% python3 -q
>>> import numpy as np
>>> import numpy.linalg as la
>>> np.set_printoptions(suppress=True, linewidth=140)
>>> feats = np.load("mat.npy")
>>> print(feats)
[[ 0.7  0.1  0.5  0.4]
 [ 0.5 -0.2  0.4  1.7]
 [-0.1 -0.9 -0.9 -1.9]]
>>> t = np.radians(39)
>>> R = np.eye(4)
>>> R[2, 2] = R[3, 3] = np.cos(t)
>>> R[2, 3], R[3, 2] = -np.sin(t), np.sin(t)
>>> print(R.round(2))
[[ 1.    0.    0.    0.  ]
 [ 0.    1.    0.    0.  ]
 [ 0.    0.    0.78 -0.63]
 [ 0.    0.    0.63  0.78]]
>>> other = feats @ R.T
>>> print(np.allclose(feats @ feats.T, other @ other.T))
True
>>> print(np.round(la.svd(feats, compute_uv=False), 2), np.round(la.svd(other, compute_uv=False), 2))
[2.89 0.87 0.64] [2.89 0.87 0.64]
>>> print(np.round(np.abs(other - feats).max(axis=0), 2))
[0.   0.   1.4  0.23]
>>> x0 = np.array([0, 0, 2, 1])
>>> rhs = R @ x0
>>> beta, lr = np.zeros(4), 1 / la.norm(R, 2) ** 2
>>> for i in range(20):
...     beta -= lr * R.T @ (R @ beta - rhs)
...     if i % 5 == 0: print(i, round(la.norm(R @ beta - rhs), 2))
... 
0 0.0
5 0.0
10 0.0
15 0.0
>>> print(beta.round(2))
[0. 0. 2. 1.]
>>> print(np.round(la.cond(R), 2))
1.0
>>> t3 = np.stack([feats, -1 * feats, feats[::-1]])
>>> print(la.matrix_rank(t3.reshape(3, -1)))
2
>>> print(t3.sum(axis=0))
[[-0.1 -0.9 -0.9 -1.9]
 [ 0.5 -0.2  0.4  1.7]
 [ 0.7  0.1  0.5  0.4]]
>>> print(np.round(np.einsum("bij,cij->bc", t3, t3), 2))
[[ 9.49 -9.49  0.6 ]
 [-9.49  9.49 -0.6 ]
 [ 0.6  -0.6   9.49]]
>>> print(t3.shape)
(3, 3, 4)
>>> print(la.matrix_rank(t3))
[3 3 3]
>>> print((t3 @ feats.T).shape)
(3, 3, 3)
>>> other = np.array([[0, 0, 0], [-7, -9, -7], [9, 1, -3], [-1, 0, -6]])
>>> print(np.round(other.T @ feats.T, 2))
[[  3.4   3.3   0.1]
 [ -0.4   2.2   7.2]
 [ -4.6 -10.   20.4]]
>>> print(np.round(feats @ other, 2))
[[  3.4  -0.4  -4.6]
 [  3.3   2.2 -10. ]
 [  0.1   7.2  20.4]]
>>> print(np.vstack([feats, other.T]).shape)
(6, 4)
>>> print(la.matrix_rank(feats @ other))
3
>>> print(la.matrix_rank(np.vstack([feats, other.T])))
4
>>> u, g = feats[1], feats[0]
>>> print(u @ u)
3.34
>>> pr = (u @ g) / (u @ u) * u
>>> print(pr.round(2))
[ 0.18 -0.07  0.14  0.62]
>>> print(np.round((g - pr) @ u, 2))
-0.0
>>> print(np.round(g - pr, 2))
[ 0.52  0.17  0.36 -0.22]
>>> X = np.load("case2.npy")
>>> print(X)
[[ 2 -2  1 -2]
 [-2 -2  1 -2]
 [ 2 -2  1 -2]]
>>> print(X.reshape(-1, 2))
[[ 2 -2]
 [ 1 -2]
 [-2 -2]
 [ 1 -2]
 [ 2 -2]
 [ 1 -2]]
>>> print(X.reshape(2, -1))
[[ 2 -2  1 -2 -2 -2]
 [ 1 -2  2 -2  1 -2]]
>>> print(X.ravel(order="F"))
[ 2 -2  2 -2 -2 -2  1  1  1 -2 -2 -2]
>>> t3 = X.reshape(3, 2, -1)
>>> print(np.swapaxes(t3, 1, 2)[0])
[[ 2  1]
 [-2 -2]]
>>> print(np.einsum("ihd,ihd->ih", t3, t3))
[[8 5]
 [8 5]
 [8 5]]
>>> print(t3[:, 0])
[[ 2 -2]
 [-2 -2]
 [ 2 -2]]
>>> rank = la.matrix_rank(X)
>>> print(rank)
2
>>> N = la.svd(X)[2][rank:].T
>>> print(np.round(X @ N, 2) + 0)
[[0. 0.]
 [0. 0.]
 [0. 0.]]
>>> print([int(la.matrix_rank(X[:, :j + 1])) for j in range(4)])
[1, 2, 2, 2]
>>> print([int(la.matrix_rank(np.delete(X, i, axis=0))) for i in range(3)])
[2, 1, 2]
>>> print([int(la.matrix_rank(X[:i])) for i in range(1, len(X) + 1)])
[1, 2, 2]
>>> print(np.allclose(X @ N, 0))
True
>>> other = np.array([[-2, 2], [0, 2]])
>>> Z = np.kron(other, X)
>>> print(round(la.norm(Z, 2), 2), np.round(la.norm(other, 2) * la.norm(X, 2), 2))
17.46 17.46
>>> print(la.matrix_rank(Z))
4
>>> print(np.round(la.norm(X, 2) / la.norm(X), 2))
0.86
>>> K = np.load("out12.npy")
>>> print(K.round(2))
[[0.04 0.19]
 [0.19 0.96]]
>>> Uu, sig, Vt = la.svd(K)
>>> print(sig.round(2) + 0)
[1. 0.]
>>> other = Uu[:, :1] @ np.diag(sig[:1]) @ Vt[:1]
>>> print(la.matrix_rank(other))
1
>>> print(round(la.norm(K - other) / la.norm(K), 2))
0.0
>>> hat = np.triu(np.array([[1, 0], [-2, 2]]), 1) + np.eye(2)
>>> other = hat @ K @ la.inv(hat)
>>> print(np.trace(other), np.trace(K))
1.0 1.0
>>> print(np.round(K @ K, 2))
[[0.04 0.19]
 [0.19 0.96]]
>>> print(np.round(np.abs(la.eigvals(K)).max(), 2))
1.0
>>> print((K - K.T) / 2)
[[0. 0.]
 [0. 0.]]
>>> print(np.round((K + K.T) / 2, 2))
[[0.04 0.19]
 [0.19 0.96]]
>>> K.inv()
Traceback (most recent call last):
  File "<python-input-75>", line 1, in <module>
    K.inv()
    ^^^^^
AttributeError: 'numpy.ndarray' object has no attribute 'inv'
>>> assert K == K.T
Traceback (most recent call last):
  File "<python-input-76>", line 1, in <module>
    assert K == K.T
           ^^^^^^^^
ValueError: The truth value of an array with more than one element is ambiguous. Use a.any() or a.all()
>>> print(round(la.det(K), 2))
-0.0
>>> print(np.allclose(K @ K.T, K.T @ K))
True
>>> print(np.round(np.sort(np.abs(la.eigvals(K))), 2))
[0. 1.]
>>> print([round(float(x), 2) for x in la.svd(K, compute_uv=False)[:3]])
[1.0, 0.0]
>>> print(la.matrix_rank(K, rtol=0.1))
1
>>> print(np.round(la.norm(K, 2) / la.norm(K), 2))
1.0
>>> rng = np.random.default_rng(82791)
>>> labels = rng.permutation(2)
>>> print(labels)
[0 1]
>>> other = K[labels][:, labels]
>>> print(np.allclose(other, K))
True
>>> print(np.trace(other))
1.0
>>> print(np.round(np.sort(np.abs(la.eigvals(other))), 2))
[0. 1.]
>>> print(other.round(2))
[[0.04 0.19]
 [0.19 0.96]]
>>> print(np.round(np.diag(other), 2))
[0.04 0.96]
>>> other = np.array([[2], [7], [1]])
>>> Z = np.array([[3, 2, 3, 3]])
>>> J = other @ Z
>>> print(J)
[[ 6  4  6  6]
 [21 14 21 21]
 [ 3  2  3  3]]
>>> print(np.round(np.trace(la.pinv(J) @ J), 2))
1.0
>>> print(la.lstsq(J[:-1].T, J[-1])[2])
1
>>> print(np.allclose(J[:-1].T @ la.lstsq(J[:-1].T, J[-1])[0], J[-1]))
True
>>> t3 = np.stack([J, -1 * J, J[::-1]])
>>> print(la.matrix_rank(t3.reshape(3, -1)))
2
>>> print(la.matrix_rank(t3))
[1 1 1]
>>> print(t3.shape)
(3, 3, 4)
>>> print(np.einsum("bij,cij->bc", t3, t3))
[[ 1674 -1674  1643]
 [-1674  1674 -1643]
 [ 1643 -1643  1674]]
>>> print(t3.sum(axis=0))
[[ 3  2  3  3]
 [21 14 21 21]
 [ 6  4  6  6]]
>>> print(np.round(la.norm(t3, axis=(1, 2)), 2))
[40.91 40.91 40.91]
>>> print(la.matrix_rank(J, rtol=0.1))
1
>>> rank = la.matrix_rank(J)
>>> print(rank)
1
>>> N = la.svd(J)[2][rank:].T
>>> print(np.round(N @ N.T, 2))
[[ 0.71 -0.19 -0.29 -0.29]
 [-0.19  0.87 -0.19 -0.19]
 [-0.29 -0.19  0.71 -0.29]
 [-0.29 -0.19 -0.29  0.71]]
>>> print([int(la.matrix_rank(J[:, :j + 1])) for j in range(4)])
[1, 1, 1, 1]
>>> print(np.allclose(J @ N, 0))
True
>>> print([int(la.matrix_rank(J[:i])) for i in range(1, len(J) + 1)])
[1, 1, 1]
>>> w1 = np.array([[0, 0], [1, -2], [0, 0], [-2, 0]])
>>> beta = np.array([-3, 1])
>>> hid = np.maximum(J @ w1 + beta, 0)
>>> print((hid > 0).astype(int))
[[0 0]
 [0 0]
 [0 0]]
>>> print(hid)
[[0 0]
 [0 0]
 [0 0]]
>>> print((hid > 0).mean(axis=0))
[0. 0.]
>>> Z = np.array([[2, 3], [0, 1]])
>>> print(hid @ Z)
[[0 0]
 [0 0]
 [0 0]]
>>> print(w1 @ Z)
[[ 0  0]
 [ 2  1]
 [ 0  0]
 [-4 -6]]
>>> m1 = -3 * np.eye(3) + np.eye(3, k=1)
>>> print(m1)
[[-3.  1.  0.]
 [ 0. -3.  1.]
 [ 0.  0. -3.]]
>>> Uu, sig, Vt = la.svd(m1, full_matrices=False)
>>> print(np.allclose(Uu * sig @ Vt, m1))
True
>>> print(Uu.shape, sig.shape, Vt.shape)
(3, 3) (3,) (3, 3)
>>> print(np.round(np.abs(Vt[0]), 2))
[0.43 0.72 0.54]
>>> print(np.round(np.cumsum(sig ** 2) / np.sum(sig ** 2), 2))
[0.48 0.81 1.  ]
>>> print(sig.round(2))
[3.75 3.08 2.34]
>>> print(np.abs(Uu[:, 0]).round(6).argmax())
1
>>> print((sig > 1e-8).sum())
3
>>> print(np.round(sig / sig[0], 2))
[1.   0.82 0.62]
>>> print(m1 @ m1)
[[ 9. -6.  1.]
 [ 0.  9. -6.]
 [ 0.  0.  9.]]
>>> print(np.round(np.sort(la.eigvals(m1)), 2))
[-3. -3. -3.]
>>> print(np.round(la.matrix_power(m1 - np.diag(np.diag(m1)), 3), 2))
[[0. 0. 0.]
 [0. 0. 0.]
 [0. 0. 0.]]
>>> print(np.round(la.det(m1.T), 2))
-27.0
>>> print(round(la.det(m1[::-1]), 2))
27.0
>>> print(np.kron(np.eye(2, dtype=int), m1))
[[-3.  1.  0. -0.  0.  0.]
 [ 0. -3.  1.  0. -0.  0.]
 [ 0.  0. -3.  0.  0. -0.]
 [-0.  0.  0. -3.  1.  0.]
 [ 0. -0.  0.  0. -3.  1.]
 [ 0.  0. -0.  0.  0. -3.]]
>>> F = np.array([[-3.0, 5.0, 5.0, 3.0],
...     [-1.0, 0.0, -5.0, 2.0],
...     [0.0, 4.0, 2.0, -6.0],
...     [0.0, 0.0, 0.0, -2.0]])
>>> t3 = np.stack([F, -3 * F, F[::-1]])
>>> print(t3.sum(axis=0))
[[  6. -10. -10.  -8.]
 [  2.   4.  12. -10.]
 [ -1.  -8.  -9.  14.]
 [ -3.   5.   5.   7.]]
>>> print(np.round(la.det(t3), 2))
[  140. 11340.   140.]
>>> print(np.round(la.norm(t3, axis=(1, 2)), 2))
[12.57 37.71 12.57]
>>> print((t3 @ F.T).shape)
(3, 4, 4)
>>> print(la.matrix_rank(t3))
[4 4 4]
>>> other = np.array([[1, -2], [0, -1]])
>>> Z = np.kron(other, F)
>>> print(Z)
[[ -3.   5.   5.   3.   6. -10. -10.  -6.]
 [ -1.   0.  -5.   2.   2.  -0.  10.  -4.]
 [  0.   4.   2.  -6.  -0.  -8.  -4.  12.]
 [  0.   0.   0.  -2.  -0.  -0.  -0.   4.]
 [ -0.   0.   0.   0.   3.  -5.  -5.  -3.]
 [ -0.   0.  -0.   0.   1.  -0.   5.  -2.]
 [  0.   0.   0.  -0.  -0.  -4.  -2.   6.]
 [  0.   0.   0.  -0.  -0.  -0.  -0.   2.]]
>>> print(la.matrix_rank(Z))
8
>>> q, vecs = la.qr(Z[:, :2])[0], la.qr(Z[:, 2:])[0]
>>> sig = la.svd(q.T @ vecs, compute_uv=False)
>>> print(sig.round(2))
[0.99 0.94]
>>> x0 = np.array([1, -1, 0, -3])
>>> print(F * x0)
[[-3. -5.  0. -9.]
 [-1. -0. -0. -6.]
 [ 0. -4.  0. 18.]
 [ 0. -0.  0.  6.]]
>>> print(F @ x0)
[-17.  -7.  14.   6.]
>>> print((F @ x0).argmax())
2
>>> print(F @ (2 * x0))
[-34. -14.  28.  12.]
>>> print(np.einsum("ij,j->i", F, x0))
[-17.  -7.  14.   6.]
>>> print(F @ np.eye(4)[3])
[ 3.  2. -6. -2.]
>>> print((F - F.T) / 2)
[[ 0.   3.   2.5  1.5]
 [-3.   0.  -4.5  1. ]
 [-2.5  4.5  0.  -3. ]
 [-1.5 -1.   3.   0. ]]
>>> print(np.round(la.matrix_power(F, 4), 2))
[[ 151. -345.  285. -405.]
 [  -3.  520.  525. -708.]
 [  72. -348.  256.  228.]
 [   0.    0.    0.   16.]]
>>> print(np.allclose(F @ F.T, F.T @ F))
False
>>> print(np.trace(F))
-3.0
>>> print(np.round(np.sort(np.abs(la.eigvals(F))), 2))
[2.   2.87 4.94 4.94]
>>> E = np.load("a.npy")
>>> print(E)
[[ 1 -1  1 -1]
 [ 1  0  0  0]
 [ 1  1  1  1]]
>>> other = np.array([[-2, -3], [0, -4], [0, 0], [-3, -1]])
>>> print(np.einsum("ik,kj->ji", E, other))
[[ 1 -2 -5]
 [ 2 -3 -8]]
>>> print(np.vstack([E, other.T]).shape)
(5, 4)
>>> print(E @ other)
[[ 1  2]
 [-2 -3]
 [-5 -8]]
>>> print(np.einsum("ij,ij->i", E, E))
[4 1 4]
>>> print(la.matrix_rank(np.vstack([E, other.T])))
4
>>> u = np.array([1, 0])
>>> print(np.polyval(u, E[0]))
[ 1 -1  1 -1]
>>> print(la.norm(E, axis=1).argmax())
0
>>> print(np.round(la.norm(E, axis=1), 2))
[2. 1. 2.]
>>> print(E[2] @ E[1])
1
>>> print(round(la.norm(E, 1), 2), np.round(la.norm(E, np.inf), 2))
3.0 4.0
>>> data = np.load("dump.npy")
>>> print(data)
[[ 1  0  0  0]
 [ 1  1  0  0]
 [ 2  5  1  0]
 [ 5  0 -2  1]]
>>> x0 = np.array([1, 1, 5, 4])
>>> h = np.maximum(data @ x0, 0)
>>> print(data.T @ h)
[27 62 12  0]
>>> print(data * (h > 1e-9)[:, None])
[[1 0 0 0]
 [1 1 0 0]
 [2 5 1 0]
 [0 0 0 0]]
>>> print(np.maximum(data @ (3 * x0), 0))
[ 3  6 36  0]
